$ python3 -q
>>> import numpy as np
>>> np.set_printoptions(precision=2, suppress=True, linewidth=160, floatmode="fixed")
>>> M2 = np.array([[0, 1], [-3, 2], [3, -1]])
>>> X = np.tile(M2, (2, 3))
>>> X
array([[ 0,  1,  0,  1,  0,  1],
       [-3,  2, -3,  2, -3,  2],
       [ 3, -1,  3, -1,  3, -1],
       [ 0,  1,  0,  1,  0,  1],
       [-3,  2, -3,  2, -3,  2],
       [ 3, -1,  3, -1,  3, -1]])
>>> left, sig, Vh = np.linalg.svd(X)
>>> sig.round(2) + 0
array([11.70,  2.66,  0.00,  0.00,  0.00,  0.00])
>>> np.argmax(sig[:-1] / (sig[1:] + 1e-6)) + 1
np.int64(2)
>>> M2 = left[:, :2] @ np.diag(sig[:2]) @ Vh[:2]
>>> np.round(np.linalg.norm(X - M2) / np.linalg.norm(X), 2)
np.float64(0.0)
>>> round(float(np.linalg.norm(X - M2, 2)), 2), round(sig[2], 2)
(0.0, np.float64(0.0))
>>> left, sig, Vh = np.linalg.svd(X)
>>> V = Vh[:(sig > 1e-8).sum()]
>>> rng = np.random.default_rng(54548)
>>> vec = X[4] + 5 * X[2] + rng.integers(2) * np.eye(6)[5]
>>> vec
array([12.00, -3.00, 12.00, -3.00, 12.00, -3.00])
>>> np.allclose(V.T @ V @ vec, vec)
True
>>> np.diag(V.T @ V)
array([0.33, 0.33, 0.33, 0.33, 0.33, 0.33])
>>> np.round(np.linalg.norm(vec - V.T @ V @ vec), 2)
np.float64(0.0)
>>> np.linalg.matrix_rank(np.vstack([X, vec]))
np.int64(2)
>>> z = rng.permutation(6)
>>> z
array([0, 3, 1, 2, 4, 5])
>>> M2 = X[z][:, z]
>>> np.diag(M2)
array([ 0,  1,  2,  3, -3, -1])
>>> np.sort(np.abs(np.linalg.eigvals(M2)))
array([0.00, 0.00, 0.00, 0.00, 0.00, 2.00])
>>> np.allclose(M2, X)
False
>>> np.trace(M2)
np.int64(2)
